$ ipython --no-banner

In [1]: import numpy as np

In [2]: np.set_printoptions(suppress=True, linewidth=120)

In [3]: C = np.sign(np.array([[5, 0, 5, -1], [4, -4, -5, -4], [-3, -3, -4, 0], [-1, 0, -5, -2]]))

In [4]: M2 = (np.tril(C, -1) + np.eye(4)) @ (np.triu(C, 1) + np.eye(4))

In [5]: evals = np.array([3, 8, 6, 2])

In [6]: E = np.rint(M2 * evals @ np.linalg.inv(M2)) + 0

In [7]: E
Out[7]: 
array([[  4.,   4.,   4.,   1.],
       [  2.,  20.,  12.,   7.],
       [ -2., -14.,  -6.,  -7.],
       [ -2.,  -8.,  -8.,   1.]])

In [8]: q = E.astype(float).copy()

In [9]: for j in range(4):
   ...:     q[:, j] -= q[:, :j] @ (q[:, :j].T @ q[:, j])
   ...:     q[:, j] /= np.linalg.norm(q[:, j])
   ...: 

In [10]: q.round(2)
Out[10]: 
array([[ 0.76, -0.58, -0.14,  0.28],
       [ 0.38,  0.72,  0.18,  0.55],
       [-0.38, -0.38,  0.63,  0.55],
       [-0.38, -0.05, -0.74,  0.55]])

In [11]: np.round(q.T @ E, 2) + 0
Out[11]: 
array([[ 5.29, 18.9 , 12.85,  5.67],
       [ 0.  , 17.86,  9.02,  7.1 ],
       [ 0.  ,  0.  ,  3.66, -4.09],
       [ 0.  ,  0.  ,  0.  ,  0.83]])

In [12]: rng = np.random.default_rng(9)

In [13]: labels = rng.permutation(4)

In [14]: labels
Out[14]: array([3, 0, 2, 1])

In [15]: M2 = E[labels][:, labels]

In [16]: np.diag(M2)
Out[16]: array([ 1.,  4., -6., 20.])

In [17]: np.trace(M2)
Out[17]: np.float64(19.0)

In [18]: np.round(np.sort(np.abs(np.linalg.eigvals(M2))), 2)
Out[18]: array([2., 3., 6., 8.])

In [19]: print(round(float(np.linalg.det(M2)), 2), round(np.linalg.det(E[labels]), 2))
288.0 288.0
